$ ipython --no-banner

In [1]: import numpy as np

In [2]: import numpy.linalg as la

In [3]: np.set_printoptions(precision=4, suppress=True, linewidth=140, legacy="1.25")

In [4]: def rd(a):
   ...:     return np.round(a, 4) + 0
   ...: 

In [5]: M = np.load("dump.npy")

In [6]: M
Out[6]: 
array([[ 9,  1, 11,  8,  3,  4,  5,  9,  9,  7],
       [ 1,  5,  7,  0,  1,  4,  9,  7,  7,  5],
       [11,  7, 21,  8,  5,  8, 17, 17, 19, 13],
       [ 8,  0,  8, 10,  1,  6,  1, 10,  5,  3],
       [ 3,  1,  5,  1,  2,  0,  4,  2,  5,  4],
       [ 4,  4,  8,  6,  0,  8,  6, 12,  6,  4],
       [ 5,  9, 17,  1,  4,  6, 19, 13, 17, 12],
       [ 9,  7, 17, 10,  2, 12, 13, 20, 14, 10],
       [ 9,  7, 19,  5,  5,  6, 17, 14, 18, 13],
       [ 7,  5, 13,  3,  4,  4, 12, 10, 13, 14]])

In [7]: Uu, sv, vt = la.svd(M)

In [8]: vecs = vt[:(sv > 1e-8).sum()]

In [9]: rng = np.random.default_rng(39)

In [10]: vec = M[5] + -3 * M[2] + rng.integers(2) * np.eye(10)[5]

In [11]: vec
Out[11]: array([-29., -17., -55., -18., -15., -15., -45., -39., -51., -35.])

In [12]: la.matrix_rank(np.vstack([M, vec]))
Out[12]: 5

In [13]: np.abs(M).max()
Out[13]: 21

In [14]: rd(la.norm(M))
Out[14]: 94.9526

In [15]: M.mean(axis=0)
Out[15]: array([ 6.6,  4.6, 12.6,  5.2,  2.7,  5.8, 10.3, 11.4, 11.3,  8.5])

In [16]: M.sum(axis=0)
Out[16]: array([ 66,  46, 126,  52,  27,  58, 103, 114, 113,  85])

In [17]: evals, vecs = la.eigh(M)

In [18]: (evals > 1e-8).sum(), (evals < -1e-8).sum()
Out[18]: (4, 0)

In [19]: rd(vecs.T @ M @ vecs)
Out[19]: 
array([[ 0.    ,  0.    ,  0.    ,  0.    ,  0.    ,  0.    ,  0.    ,  0.    ,  0.    ,  0.    ],
       [ 0.    ,  0.    ,  0.    ,  0.    ,  0.    ,  0.    ,  0.    ,  0.    ,  0.    ,  0.    ],
       [ 0.    ,  0.    ,  0.    ,  0.    ,  0.    ,  0.    ,  0.    ,  0.    ,  0.    ,  0.    ],
       [ 0.    ,  0.    ,  0.    ,  0.    ,  0.    ,  0.    ,  0.    ,  0.    ,  0.    ,  0.    ],
       [ 0.    ,  0.    ,  0.    ,  0.    ,  0.    ,  0.    ,  0.    ,  0.    ,  0.    ,  0.    ],
       [ 0.    ,  0.    ,  0.    ,  0.    ,  0.    ,  0.    ,  0.    ,  0.    ,  0.    ,  0.    ],
       [ 0.    ,  0.    ,  0.    ,  0.    ,  0.    ,  0.    ,  4.0731,  0.    ,  0.    ,  0.    ],
       [ 0.    ,  0.    ,  0.    ,  0.    ,  0.    ,  0.    ,  0.    , 10.6292,  0.    ,  0.    ],
       [ 0.    ,  0.    ,  0.    ,  0.    ,  0.    ,  0.    ,  0.    ,  0.    , 18.9553,  0.    ],
       [ 0.    ,  0.    ,  0.    ,  0.    ,  0.    ,  0.    ,  0.    ,  0.    ,  0.    , 92.3424]])

In [20]: rd(vecs @ np.diag(evals) @ vecs.T)
Out[20]: 
array([[ 9.,  1., 11.,  8.,  3.,  4.,  5.,  9.,  9.,  7.],
       [ 1.,  5.,  7.,  0.,  1.,  4.,  9.,  7.,  7.,  5.],
       [11.,  7., 21.,  8.,  5.,  8., 17., 17., 19., 13.],
       [ 8.,  0.,  8., 10.,  1.,  6.,  1., 10.,  5.,  3.],
       [ 3.,  1.,  5.,  1.,  2.,  0.,  4.,  2.,  5.,  4.],
       [ 4.,  4.,  8.,  6.,  0.,  8.,  6., 12.,  6.,  4.],
       [ 5.,  9., 17.,  1.,  4.,  6., 19., 13., 17., 12.],
       [ 9.,  7., 17., 10.,  2., 12., 13., 20., 14., 10.],
       [ 9.,  7., 19.,  5.,  5.,  6., 17., 14., 18., 13.],
       [ 7.,  5., 13.,  3.,  4.,  4., 12., 10., 13., 14.]])

In [21]: np.abs(vecs[:, -1]).round(6).argmax()
Out[21]: 2

In [22]: rd(la.svd(M, compute_uv=False))
Out[22]: array([92.3424, 18.9553, 10.6292,  4.0731,  0.    ,  0.    ,  0.    ,  0.    ,  0.    ,  0.    ])

In [23]: rd(la.eigvalsh(M @ M))
Out[23]: array([   0.    ,    0.    ,    0.    ,    0.    ,    0.    ,    0.    ,   16.5899,  112.9803,  359.3019, 8527.1279])

In [24]: rd(vecs.T @ vecs)
Out[24]: 
array([[1., 0., 0., 0., 0., 0., 0., 0., 0., 0.],
       [0., 1., 0., 0., 0., 0., 0., 0., 0., 0.],
       [0., 0., 1., 0., 0., 0., 0., 0., 0., 0.],
       [0., 0., 0., 1., 0., 0., 0., 0., 0., 0.],
       [0., 0., 0., 0., 1., 0., 0., 0., 0., 0.],
       [0., 0., 0., 0., 0., 1., 0., 0., 0., 0.],
       [0., 0., 0., 0., 0., 0., 1., 0., 0., 0.],
       [0., 0., 0., 0., 0., 0., 0., 1., 0., 0.],
       [0., 0., 0., 0., 0., 0., 0., 0., 1., 0.],
       [0., 0., 0., 0., 0., 0., 0., 0., 0., 1.]])

In [25]: np.unique(evals.round(6) + 0, return_counts=True)[1]
Out[25]: array([6, 1, 1, 1, 1])

In [26]: rd(la.norm(M, axis=0))
Out[26]: array([22.9783, 17.2047, 43.2666, 20.    , 10.0499, 20.6882, 37.5633, 39.1408, 39.4335, 29.8831])

In [27]: rd(la.norm(M[7] - M[2]))
Out[27]: 10.3923

In [28]: rd(la.norm(M, "nuc"))
Out[28]: 126.0

In [29]: M[7] @ M[2]
Out[29]: 1648

In [30]: K = np.loadtxt("data.csv", delimiter=",")

In [31]: K
Out[31]: 
array([[ 1.,  0.,  0.,  0.,  0.,  0.,  0.,  0.,  0.],
       [-2.,  1.,  0.,  0.,  0.,  0.,  0.,  0.,  0.],
       [ 2.,  1.,  1.,  0.,  0.,  0.,  0.,  0.,  0.],
       [-1.,  1.,  2.,  1.,  0.,  0.,  0.,  0.,  0.],
       [ 2.,  0.,  2., -2.,  1.,  0.,  0.,  0.,  0.],
       [-1.,  2.,  2., -2.,  1.,  1.,  0.,  0.,  0.],
       [ 2.,  1., -2.,  1., -2.,  1.,  1.,  0.,  0.],
       [-2., -2.,  1.,  2., -1.,  2.,  0.,  1.,  0.],
       [-2., -2.,  0.,  1., -1.,  0., -1.,  1.,  1.]])

In [32]: f = np.array([0, 1, 2, 1, -2, -1, 2, 2, 0])

In [33]: out = K + np.outer(f, np.eye(9)[3])

In [34]: out
Out[34]: 
array([[ 1.,  0.,  0.,  0.,  0.,  0.,  0.,  0.,  0.],
       [-2.,  1.,  0.,  1.,  0.,  0.,  0.,  0.,  0.],
       [ 2.,  1.,  1.,  2.,  0.,  0.,  0.,  0.,  0.],
       [-1.,  1.,  2.,  2.,  0.,  0.,  0.,  0.,  0.],
       [ 2.,  0.,  2., -4.,  1.,  0.,  0.,  0.,  0.],
       [-1.,  2.,  2., -3.,  1.,  1.,  0.,  0.,  0.],
       [ 2.,  1., -2.,  3., -2.,  1.,  1.,  0.,  0.],
       [-2., -2.,  1.,  4., -1.,  2.,  0.,  1.,  0.],
       [-2., -2.,  0.,  1., -1.,  0., -1.,  1.,  1.]])

In [35]: la.matrix_rank(la.inv(out) - la.inv(K), tol=1e-8)
Out[35]: 1

In [36]: X = np.array([[4, -3, 2, -1, -1],
    ...:     [5, -5, -4, -4, 5],
    ...:     [-1, 4, 1, 2, -2],
    ...:     [1, 1, -2, 4, 3],
    ...:     [2, -1, -3, 4, 4],
    ...:     [4, 0, 3, -3, 0],
    ...:     [0, -1, -4, -4, -4]])

In [37]: out = K + rng.integers(-2, 3, (9, 8)) @ rng.integers(-2, 3, (8, 9))

In [38]: out
Out[38]: 
array([[  4.,  -1.,  -5.,   1.,  -3.,  -5.,   3.,  -3.,   1.],
       [ -2.,  -5., -14.,  -2.,  -1.,   0.,   9., -10.,   3.],
       [  5.,   7.,   2.,  -7.,   2.,   5.,  -5.,   0.,   5.],
       [ -8.,  -9.,   3.,  -3.,   4.,  -2.,  -1.,  -6.,  -3.],
       [ 10.,   9.,   4.,   1.,  -8.,  -2.,  -2.,  -7.,  -3.],
       [  2.,   1.,   0.,  -6.,   5.,   1.,   3.,   1.,   5.],
       [  8.,   6.,  -7.,   1., -10.,   3.,  -2.,  -1.,   5.],
       [ -7.,  -4.,   8.,   9.,  -1.,   1.,  -3.,   1.,  -9.],
       [ -2.,  -6., -16.,   1.,  -6.,  -1.,   8.,  -5.,   5.]])

In [39]: np.abs(out - K).sum(axis=1)
Out[39]: array([25., 45., 34., 38., 45., 23., 35., 34., 45.])

In [40]: rd(la.svd(out - K, compute_uv=False))
Out[40]: array([31.7151, 24.3805, 18.4512, 10.8679,  7.2543,  5.2763,  2.1707,  1.4182,  0.    ])

In [41]: feats = np.load("w.npy")

In [42]: feats
Out[42]: 
array([[-3,  0,  0, -3,  1,  3,  0, -3,  0, -2],
       [-2, -2, -3, -3, -2, -1,  0,  1,  0,  3],
       [-1, -2,  1, -2,  2,  2,  0, -2,  0,  0],
       [ 1, -2, -2, -2,  1,  3,  0,  3,  0, -1],
       [ 2,  2,  2,  2,  1,  2,  0,  2,  0, -2],
       [ 3,  3, -3,  0, -1, -1,  0, -2,  0,  0],
       [ 0,  0,  0,  0,  0,  0,  0,  0,  3,  0],
       [ 0, -3,  3, -3,  1,  1,  0,  3,  0, -3],
       [ 0,  0,  0,  0,  0,  0,  0,  0,  1,  0],
       [-2, -3,  2,  1,  3, -1,  0, -3,  0,  1]])

In [43]: rk = la.matrix_rank(feats)

In [44]: rk
Out[44]: 9

In [45]: N = la.svd(feats)[2][rk:].T

In [46]: rd(feats @ N)
Out[46]: 
array([[0.],
       [0.],
       [0.],
       [0.],
       [0.],
       [0.],
       [0.],
       [0.],
       [0.],
       [0.]])

In [47]: N.shape
Out[47]: (10, 1)

In [48]: rd(la.det(K))
Out[48]: 1.0

In [49]: (K + K.T) / 2
Out[49]: 
array([[ 1. , -1. ,  1. , -0.5,  1. , -0.5,  1. , -1. , -1. ],
       [-1. ,  1. ,  0.5,  0.5,  0. ,  1. ,  0.5, -1. , -1. ],
       [ 1. ,  0.5,  1. ,  1. ,  1. ,  1. , -1. ,  0.5,  0. ],
       [-0.5,  0.5,  1. ,  1. , -1. , -1. ,  0.5,  1. ,  0.5],
       [ 1. ,  0. ,  1. , -1. ,  1. ,  0.5, -1. , -0.5, -0.5],
       [-0.5,  1. ,  1. , -1. ,  0.5,  1. ,  0.5,  1. ,  0. ],
       [ 1. ,  0.5, -1. ,  0.5, -1. ,  0.5,  1. ,  0. , -0.5],
       [-1. , -1. ,  0.5,  1. , -0.5,  1. ,  0. ,  1. ,  0.5],
       [-1. , -1. ,  0. ,  0.5, -0.5,  0. , -0.5,  0.5,  1. ]])

In [50]: np.allclose(K, K.T)
Out[50]: False

In [51]: K @ K
Out[51]: 
array([[ 1.,  0.,  0.,  0.,  0.,  0.,  0.,  0.,  0.],
       [-4.,  1.,  0.,  0.,  0.,  0.,  0.,  0.,  0.],
       [ 2.,  2.,  1.,  0.,  0.,  0.,  0.,  0.,  0.],
       [ 0.,  4.,  4.,  1.,  0.,  0.,  0.,  0.,  0.],
       [10.,  0.,  0., -4.,  1.,  0.,  0.,  0.,  0.],
       [ 2.,  4.,  2., -6.,  2.,  1.,  0.,  0.,  0.],
       [-8.,  3., -4.,  4., -3.,  2.,  1.,  0.,  0.],
       [-4.,  3.,  8.,  2.,  0.,  4.,  0.,  1.,  0.],
       [-7., -6.,  3.,  5., -1.,  1., -2.,  2.,  1.]])

In [52]: (K - K.T) / 2
Out[52]: 
array([[ 0. ,  1. , -1. ,  0.5, -1. ,  0.5, -1. ,  1. ,  1. ],
       [-1. ,  0. , -0.5, -0.5,  0. , -1. , -0.5,  1. ,  1. ],
       [ 1. ,  0.5,  0. , -1. , -1. , -1. ,  1. , -0.5,  0. ],
       [-0.5,  0.5,  1. ,  0. ,  1. ,  1. , -0.5, -1. , -0.5],
       [ 1. ,  0. ,  1. , -1. ,  0. , -0.5,  1. ,  0.5,  0.5],
       [-0.5,  1. ,  1. , -1. ,  0.5,  0. , -0.5, -1. ,  0. ],
       [ 1. ,  0.5, -1. ,  0.5, -1. ,  0.5,  0. ,  0. ,  0.5],
       [-1. , -1. ,  0.5,  1. , -0.5,  1. ,  0. ,  0. , -0.5],
       [-1. , -1. ,  0. ,  0.5, -0.5,  0. , -0.5,  0.5,  0. ]])

In [53]: rd(np.abs(la.eigvals(K)).max())
Out[53]: 1.0

In [54]: f = np.array([-2, 1])

In [55]: np.array([np.convolve(row, f, "same") for row in feats])
Out[55]: 
array([[ 6, -3,  0,  6, -5, -5,  3,  6, -3,  4],
       [ 4,  2,  4,  3,  1,  0, -1, -2,  1, -6],
       [ 2,  3, -4,  5, -6, -2,  2,  4, -2,  0],
       [-2,  5,  2,  2, -4, -5,  3, -6,  3,  2],
       [-4, -2, -2, -2,  0, -3,  2, -4,  2,  4],
       [-6, -3,  9, -3,  2,  1, -1,  4, -2,  0],
       [ 0,  0,  0,  0,  0,  0,  0,  0, -6,  3],
       [ 0,  6, -9,  9, -5, -1,  1, -6,  3,  6],
       [ 0,  0,  0,  0,  0,  0,  0,  0, -2,  1],
       [ 4,  4, -7,  0, -5,  5, -1,  6, -3, -2]])

In [56]: np.cross(feats[1, :3], feats[3, :3])
Out[56]: array([-2, -7,  6])

In [57]: lab = rng.permutation(10)

In [58]: lab
Out[58]: array([9, 6, 8, 2, 4, 1, 3, 7, 5, 0])

In [59]: out = feats[lab][:, lab]

In [60]: rd(la.det(out)), rd(la.det(feats[lab]))
Out[60]: (0.0, 0.0)

In [61]: np.allclose(out, feats)
Out[61]: False

In [62]: np.diag(out)
Out[62]: array([ 1,  0,  1,  1,  1, -2, -2,  3, -1, -3])

In [63]: Uu, sv, vt = la.svd(feats)

In [64]: vecs = vt[:(sv > 1e-8).sum()]

In [65]: vec = feats[9] + 4 * feats[5] + rng.integers(2) * np.eye(10)[9]

In [66]: vec
Out[66]: array([ 10.,   9., -10.,   1.,  -1.,  -5.,   0., -11.,   0.,   2.])

In [67]: rd(la.norm(vec - vecs.T @ vecs @ vec))
Out[67]: 0.0

In [68]: rd(vecs.T @ vecs)
Out[68]: 
array([[1., 0., 0., 0., 0., 0., 0., 0., 0., 0.],
       [0., 1., 0., 0., 0., 0., 0., 0., 0., 0.],
       [0., 0., 1., 0., 0., 0., 0., 0., 0., 0.],
       [0., 0., 0., 1., 0., 0., 0., 0., 0., 0.],
       [0., 0., 0., 0., 1., 0., 0., 0., 0., 0.],
       [0., 0., 0., 0., 0., 1., 0., 0., 0., 0.],
       [0., 0., 0., 0., 0., 0., 0., 0., 0., 0.],
       [0., 0., 0., 0., 0., 0., 0., 1., 0., 0.],
       [0., 0., 0., 0., 0., 0., 0., 0., 1., 0.],
       [0., 0., 0., 0., 0., 0., 0., 0., 0., 1.]])

In [69]: arr = np.load("block1.npy")

In [70]: arr
Out[70]: 
array([[ 0,  5, -1,  5,  5, -5],
       [ 0,  0,  9,  4, -8, -6],
       [ 0,  0,  0,  3,  4, -1],
       [ 0,  0,  0,  0,  8,  3],
       [ 0,  0,  0,  0,  0, -9],
       [ 0,  0,  0,  0,  0,  0]])

In [71]: arr @ arr
Out[71]: 
array([[  0,   0,  45,  17,  -4, -59],
       [  0,   0,   0,  27,  68,  75],
       [  0,   0,   0,   0,  24, -27],
       [  0,   0,   0,   0,   0, -72],
       [  0,   0,   0,   0,   0,   0],
       [  0,   0,   0,   0,   0,   0]])

In [72]: np.prod(np.diag(arr)), rd(la.det(arr))
Out[72]: (0, 0.0)
